In [1]: import numpy as np

In [2]: np.set_printoptions(precision=2, suppress=True, linewidth=100)

In [3]: rnd = lambda a: np.round(a, 2) + 0

In [4]: W0 = np.load("sample9.npy")

In [5]: rnd(W0)
Out[5]: 
array([[ 0.58,  0.42,  0.7 ],
       [ 0.42,  0.58, -0.7 ],
       [ 0.7 , -0.7 , -0.16]])

In [6]: rnd(np.linalg.det(W0[::-1]))
Out[6]: np.float64(1.0)

In [7]: rnd(np.linalg.det(2 * W0)), rnd(np.linalg.det(W0))
Out[7]: (np.float64(-8.0), np.float64(-1.0))

In [8]: q = W0.astype(float).copy()

In [9]: for j in range(3):
   ...:     q[:, j] -= q[:, :j] @ (q[:, :j].T @ q[:, j])
   ...:     q[:, j] /= np.linalg.norm(q[:, j])
   ...: 

In [10]: rnd(q.T @ q)
Out[10]: 
array([[1., 0., 0.],
       [0., 1., 0.],
       [0., 0., 1.]])

In [11]: data = np.load("test16.npy")

In [12]: data
Out[12]: 
array([[1, 3, 1, 3],
       [0, 2, 0, 2],
       [1, 3, 1, 3],
       [0, 2, 0, 2]])

In [13]: x0 = np.array([0, 2, 1, 0])

In [14]: h = np.maximum(data @ x0, 0)

In [15]: h
Out[15]: array([7, 4, 7, 4])

In [16]: np.flatnonzero(h > 1e-9)
Out[16]: array([0, 1, 2, 3])

In [17]: W1 = np.array([[0, -1, 0], [-3, -3, -1], [3, 0, -2], [-3, -3, 1]])

In [18]: c = np.array([3, 0, 1])

In [19]: H = np.maximum(data @ W1 + c, 0)

In [20]: (H > 0).astype(int)
Out[20]: 
array([[0, 0, 0],
       [0, 0, 1],
       [0, 0, 0],
       [0, 0, 1]])

In [21]: W2 = np.array([[-1, -2], [0, 4], [-2, 2]])

In [22]: (H @ W2).round(6).argmax(axis=1)
Out[22]: array([0, 1, 0, 1])

In [23]: H @ W2
Out[23]: 
array([[ 0,  0],
       [-2,  2],
       [ 0,  0],
       [-2,  2]])

In [24]: rng = np.random.default_rng(286)

In [25]: out = data + rng.integers(-2, 3, (4, 2)) @ rng.integers(-2, 3, (2, 4))

In [26]: print(out)
[[ 1  2 -1  1]
 [-1  0 -4 -1]
 [ 3  6  7  7]
 [ 1  5  6  7]]

In [27]: out - data
Out[27]: 
array([[ 0, -1, -2, -2],
       [-1, -2, -4, -3],
       [ 2,  3,  6,  4],
       [ 1,  3,  6,  5]])

In [28]: print(np.linalg.matrix_rank(out - data, tol=1e-8))
2

In [29]: np.linalg.lstsq(data[:-1].T, data[-1])[2]
Out[29]: np.int32(2)

In [30]: np.unique(data.round(6), axis=0).shape
Out[30]: (2, 4)

In [31]: rnd(data @ np.linalg.pinv(data) @ data)
Out[31]: 
array([[1., 3., 1., 3.],
       [0., 2., 0., 2.],
       [1., 3., 1., 3.],
       [0., 2., 0., 2.]])

In [32]: rk = np.linalg.matrix_rank(data)

In [33]: rk
Out[33]: np.int64(2)

In [34]: N = np.linalg.svd(data)[2][rk:].T

In [35]: N.shape
Out[35]: (4, 2)

In [36]: rnd(data @ N)
Out[36]: 
array([[0., 0.],
       [0., 0.],
       [0., 0.],
       [0., 0.]])

In [37]: [int(np.linalg.matrix_rank(data[:i])) for i in range(1, len(data) + 1)]
Out[37]: [1, 2, 2, 2]

In [38]: np.linalg.matrix_rank(data.T @ data), np.linalg.matrix_rank(data @ data.T)
Out[38]: (np.int64(2), np.int64(2))

In [39]: feats = np.loadtxt("w.csv", delimiter=",")

In [40]: feats
Out[40]: 
array([[-2.  , -0.98,  2.99],
       [-2.  , -0.97,  3.04],
       [-2.03, -1.  ,  3.  ],
       [-2.01, -0.99,  3.02],
       [-2.  , -0.98,  3.02],
       [-2.02, -0.98,  3.03],
       [-2.  , -0.99,  3.01],
       [-2.02, -1.  ,  3.  ],
       [-1.99, -0.96,  2.99],
       [-2.02, -1.01,  2.99],
       [-2.02, -1.01,  2.99],
       [-1.97, -0.99,  3.  ],
       [ 0.  ,  3.  , -1.  ],
       [-0.02,  3.01, -1.  ],
       [-0.02,  3.  , -1.01],
       [-0.02,  3.02, -1.01],
       [ 0.  ,  2.98, -1.02],
       [ 0.02,  2.99, -1.  ],
       [ 0.02,  3.01, -0.99],
       [ 0.02,  3.03, -1.03],
       [ 0.  ,  3.02, -0.99],
       [ 0.01,  3.  , -0.96],
       [ 0.02,  3.  , -1.02],
       [ 0.01,  2.99, -1.  ]])

In [41]: x0 = np.array([-3, 0, 1])

In [42]: y = feats @ x0

In [43]: print(rnd(np.linalg.lstsq(feats, y)[0]))
[-3.  0.  1.]

In [44]: rnd(np.linalg.pinv(feats) @ feats)
Out[44]: 
array([[1., 0., 0.],
       [0., 1., 0.],
       [0., 0., 1.]])

In [45]: y = y + 0.3 * rng.normal(size=24)

In [46]: rnd(y)
Out[46]: 
array([ 9.04,  8.9 ,  9.74,  9.07,  9.07,  8.91,  8.8 ,  8.81,  8.87,  8.86,  9.28,  8.99, -1.22,
       -0.59, -0.74, -0.71, -1.14, -0.88, -1.04, -1.11, -1.28, -0.99, -0.86, -0.9 ])

In [47]: c, *_ = np.linalg.lstsq(feats, y)

In [48]: [round(float(np.linalg.norm(np.linalg.solve(feats.T @ feats + lam * np.eye(3), feats.T @ y))), 2) for lam in (0, 1, 10, 100)]
Out[48]: [6.46, 2.61, 2.41, 1.48]

In [49]: print(c.round())
[-6. -1. -1.]

In [50]: rnd(np.linalg.norm(y - feats @ c))
Out[50]: np.float64(1.0)

In [51]: P = feats @ np.linalg.solve(feats.T @ feats, feats.T)

In [52]: np.allclose(P @ P, P)
Out[52]: True

In [53]: rnd(np.linalg.eigvalsh(P))
Out[53]: 
array([0., 0., 0., 0., 0., 0., 0., 0., 0., 0., 0., 0., 0., 0., 0., 0., 0., 0., 0., 0., 0., 1., 1.,
       1.])

In [54]: rnd(np.diag(P))
Out[54]: 
array([0.08, 0.2 , 0.17, 0.09, 0.11, 0.09, 0.09, 0.12, 0.09, 0.17, 0.17, 0.17, 0.08, 0.12, 0.16,
       0.14, 0.13, 0.1 , 0.15, 0.08, 0.09, 0.21, 0.08, 0.08])

In [55]: rnd(np.linalg.norm(feats) ** 2 / np.linalg.norm(feats, 2) ** 2)
Out[55]: np.float64(1.31)

In [56]: print(rnd(np.linalg.norm(feats, axis=0)))
[ 6.95 10.96 10.98]

In [57]: print(rnd(feats[15] @ feats[5]))
-5.98

In [58]: rnd(np.linalg.norm(feats, axis=1))
Out[58]: 
array([3.73, 3.77, 3.76, 3.76, 3.75, 3.77, 3.75, 3.75, 3.72, 3.75, 3.75, 3.72, 3.16, 3.17, 3.17,
       3.18, 3.15, 3.15, 3.17, 3.2 , 3.18, 3.15, 3.17, 3.15])

In [59]: rnd(np.linalg.norm(feats, 1)), rnd(np.linalg.norm(feats, np.inf))
Out[59]: (np.float64(48.11), np.float64(6.03))

In [60]: rnd(np.linalg.norm(feats, "nuc"))
Out[60]: np.float64(23.21)

In [61]: Xc = (feats - feats.mean(axis=0)) / feats.std(axis=0)

In [62]: rnd(Xc.std(axis=0))
Out[62]: array([1., 1., 1.])

In [63]: c = np.linalg.lstsq(np.delete(Xc, 1, axis=1), Xc[:, 1])[0]

In [64]: rnd(c)
Out[64]: array([ 0.34, -0.66])

In [65]: np.abs(c).argmax()
Out[65]: np.int64(1)

In [66]: U, sig, vt = np.linalg.svd(feats)

In [67]: np.argmax(sig[:-1] / (sig[1:] + 1e-6)) + 1
Out[67]: np.int64(2)

In [68]: rnd(sig)
Out[68]: array([14.84,  8.28,  0.08])

In [69]: out = U[:, :2] @ np.diag(sig[:2]) @ vt[:2]

In [70]: print(rnd(np.abs(feats - out).max()))
0.02

In [71]: np.linalg.matrix_rank(feats, rtol=0.05)
Out[71]: np.int64(2)

In [72]: rnd(out)
Out[72]: 
array([[-2.  , -0.98,  2.99],
       [-2.02, -0.98,  3.02],
       [-2.01, -1.  ,  3.01],
       [-2.01, -0.99,  3.02],
       [-2.01, -0.98,  3.01],
       [-2.02, -0.98,  3.03],
       [-2.01, -0.99,  3.01],
       [-2.01, -1.  ,  3.01],
       [-2.  , -0.96,  2.98],
       [-2.  , -1.01,  3.  ],
       [-2.  , -1.01,  3.  ],
       [-1.99, -0.99,  2.99],
       [ 0.  ,  3.  , -1.  ],
       [-0.01,  3.01, -0.99],
       [ 0.  ,  3.  , -1.  ],
       [ 0.  ,  3.02, -1.  ],
       [ 0.01,  2.98, -1.01],
       [ 0.01,  2.99, -1.01],
       [ 0.  ,  3.01, -1.  ],
       [ 0.02,  3.03, -1.03],
       [-0.01,  3.02, -0.99],
       [-0.01,  2.99, -0.98],
       [ 0.02,  3.  , -1.02],
       [ 0.01,  2.99, -1.  ]])

In [73]: A = np.array([[2.87, 0.25, 1.09], [3.0, 2.43, 1.51], [-0.69, -1.2, 2.05]])

In [74]: rnd(np.linalg.det(2 * A)), rnd(np.linalg.det(A))
Out[74]: (np.float64(124.82), np.float64(15.6))

In [75]: print(rnd(A.sum(axis=0)))
[5.18 1.48 4.65]

In [76]: rnd(np.linalg.norm(A))
Out[76]: np.float64(5.73)

In [77]: rnd(A - A[0])
Out[77]: 
array([[ 0.  ,  0.  ,  0.  ],
       [ 0.13,  2.18,  0.42],
       [-3.56, -1.45,  0.96]])

In [78]: np.count_nonzero(A)
Out[78]: np.int64(9)

In [79]: Xc = feats - feats.mean(axis=0)

In [80]: U, sig, vt = np.linalg.svd(Xc, full_matrices=False)

In [81]: rnd(Xc.mean(axis=0))
Out[81]: array([0., 0., 0.])

In [82]: (np.sign(U[:, 0]) == np.sign(U[0, 0])).astype(int)
Out[82]: array([1, 1, 1, 1, 1, 1, 1, 1, 1, 1, 1, 1, 0, 0, 0, 0, 0, 0, 0, 0, 0, 0, 0, 0])

In [83]: print(np.searchsorted(np.cumsum(sig ** 2) / (sig ** 2).sum(), 0.9) + 1)
1

In [84]: rnd(sig)
Out[84]: array([14.71,  0.09,  0.07])

In [85]: np.abs(vt[0]).argmax()
Out[85]: np.int64(2)

In [86]: W1 = np.array([[0, 3], [0, -1], [-2, -3]])

In [87]: c = np.array([1, 3])

In [88]: H = np.maximum(A @ W1 + c, 0)

In [89]: rnd((H > 0).mean(axis=0))
Out[89]: array([0.  , 0.67])

In [90]: print(H)
[[0.   8.09]
 [0.   5.04]
 [0.   0.  ]]

In [91]: W2 = np.array([[0, 1], [2, 0]])

In [92]: print(H @ W2)
[[16.18  0.  ]
 [10.08  0.  ]
 [ 0.    0.  ]]

In [93]: W1 @ W2
Out[93]: 
array([[ 6,  0],
       [-2,  0],
       [-6, -2]])

In [94]: ang = np.radians(72)

In [95]: Rm = np.eye(2)

In [96]: Rm[1, 1] = Rm[0, 0] = np.cos(ang)

In [97]: Rm[1, 0], Rm[0, 1] = -np.sin(ang), np.sin(ang)

In [98]: rnd(Rm)
Out[98]: 
array([[ 0.31,  0.95],
       [-0.95,  0.31]])

In [99]: out = H @ Rm.T

In [100]: np.allclose(H @ H.T, out @ out.T)
Out[100]: True

In [101]: rnd(np.linalg.det(Rm)), rnd(np.trace(Rm))
Out[101]: (np.float64(1.0), np.float64(0.62))

In [102]: q, _ = np.linalg.qr(np.array([[0.4, 0.8, -1.0, 0.5],
     ...:     [-0.3, -1.0, 1.2, 0.1],
     ...:     [1.8, 0.6, 0.9, 0.8],
     ...:     [0.7, -0.5, -0.1, -0.7]]))

In [103]: w = np.array([-2, 3, -3, 1])

In [104]: E = q @ np.diag(w) @ q.T

In [105]: rnd(E)
Out[105]: 
array([[ 0.83, -0.08,  0.09, -1.87],
       [-0.08,  1.38, -0.16,  1.91],
       [ 0.09, -0.16, -2.18,  0.35],
       [-1.87,  1.91,  0.35, -1.02]])

In [106]: U, sig, vt = np.linalg.svd(data)

In [107]: vecs = vt[:(sig > 1e-8).sum()]

In [108]: x0 = data[3] + 5 * data[0] + rng.integers(2) * np.eye(4)[0]

In [109]: x0
Out[109]: array([ 5., 17.,  5., 17.])

In [110]: rnd(vecs.T @ vecs)
Out[110]: 
array([[0.5, 0. , 0.5, 0. ],
       [0. , 0.5, 0. , 0.5],
       [0.5, 0. , 0.5, 0. ],
       [0. , 0.5, 0. , 0.5]])

In [111]: rnd(np.diag(vecs.T @ vecs))
Out[111]: array([0.5, 0.5, 0.5, 0.5])

In [112]: [round(float(np.linalg.det(E[:i, :i])), 2) + 0 for i in range(1, 5)]
Out[112]: [0.83, 1.13, -2.5, 18.0]

In [113]: out = np.linalg.invert(E)
---------------------------------------------------------------------------
AttributeError                            Traceback (most recent call last)
Cell In[113], line 1
----> 1 out = np.linalg.invert(E)

AttributeError: module 'numpy.linalg' has no attribute 'invert'

In [114]: out = np.linalg.inv(E)

In [115]: rnd(np.linalg.det(E) * np.linalg.det(out))
Out[115]: np.float64(1.0)

In [116]: rnd(E @ out)
Out[116]: 
array([[1., 0., 0., 0.],
       [0., 1., 0., 0.],
       [0., 0., 1., 0.],
       [0., 0., 0., 1.]])

In [117]: rnd(np.linalg.cond(E))
Out[117]: np.float64(3.0)

In [118]: rnd(np.linalg.inv(out))
Out[118]: 
array([[ 0.83, -0.08,  0.09, -1.87],
       [-0.08,  1.38, -0.16,  1.91],
       [ 0.09, -0.16, -2.18,  0.35],
       [-1.87,  1.91,  0.35, -1.02]])

In [119]: np.allclose(out, E.T)
Out[119]: False

In [120]: X = np.load("layer14.npy")

In [121]: X
Out[121]: 
array([[ 14.99,   2.47,  -7.07],
       [-21.8 , -17.3 ,  26.67],
       [  8.39,   8.77,  -3.43],
       [  6.44,   3.12,  -0.51],
       [  7.49,   4.71,  -1.73],
       [  7.2 ,   7.32,  -2.15],
       [  6.29,   3.68,  -0.53],
       [ -7.35,  -1.21,  11.37],
       [  5.08,   8.59,  -0.79],
       [-12.59,  -0.52,  15.32]])

In [122]: Xc = X - X.mean(axis=0)

In [123]: U, sig, vt = np.linalg.svd(Xc, full_matrices=False)

In [124]: np.abs(vt[0]).argmax()
Out[124]: np.int64(0)

In [125]: np.linalg.matrix_rank(Xc)
Out[125]: np.int64(3)

In [126]: print(rnd(np.abs(vt[-1])))
[0.61 0.19 0.77]

In [127]: (np.sign(U[:, 0]) == np.sign(U[0, 0])).astype(int)
Out[127]: array([1, 0, 1, 1, 1, 1, 1, 0, 1, 0])

In [128]: rnd(vt[0] * np.sign(vt[0, np.abs(vt[0]).argmax()]))
Out[128]: array([ 0.67,  0.4 , -0.62])

In [129]: K = np.array([[-1, 2, 2], [1, -2, 2]])

In [130]: out = np.array([[0, 0, 3], [-2, 2, -2], [1, -3, 2]])

In [131]: print(np.einsum("ij,ij->i", K, K))
[9 9]

In [132]: np.linalg.matrix_rank(np.vstack([K, out.T]))
Out[132]: np.int64(3)

In [133]: print(np.einsum("ij->j", K))
[0 0 4]

In [134]: print(out.T @ K.T)
[[ -2   6]
 [ -2 -10]
 [ -3  11]]

In [135]: K @ out
Out[135]: 
array([[ -2,  -2,  -3],
       [  6, -10,  11]])

In [136]: ang = np.radians(180)

In [137]: Rm = np.eye(3)

In [138]: Rm[0, 0] = Rm[2, 2] = np.cos(ang)

In [139]: Rm[0, 2], Rm[2, 0] = -np.sin(ang), np.sin(ang)

In [140]: rnd(Rm)
Out[140]: 
array([[-1.,  0.,  0.],
       [ 0.,  1.,  0.],
       [ 0.,  0., -1.]])

In [141]: out = K @ Rm.T

In [142]: print(np.allclose(np.linalg.norm(K, axis=1), np.linalg.norm(out, axis=1)))
True

In [143]: rnd(out)
Out[143]: 
array([[ 1.,  2., -2.],
       [-1., -2., -2.]])

In [144]: rnd(np.linalg.svd(K, compute_uv=False)), rnd(np.linalg.svd(out, compute_uv=False))
Out[144]: (array([3.16, 2.83]), array([3.16, 2.83]))

In [145]: print(rnd(np.linalg.det(Rm)), np.trace(Rm))
1.0 -1.0
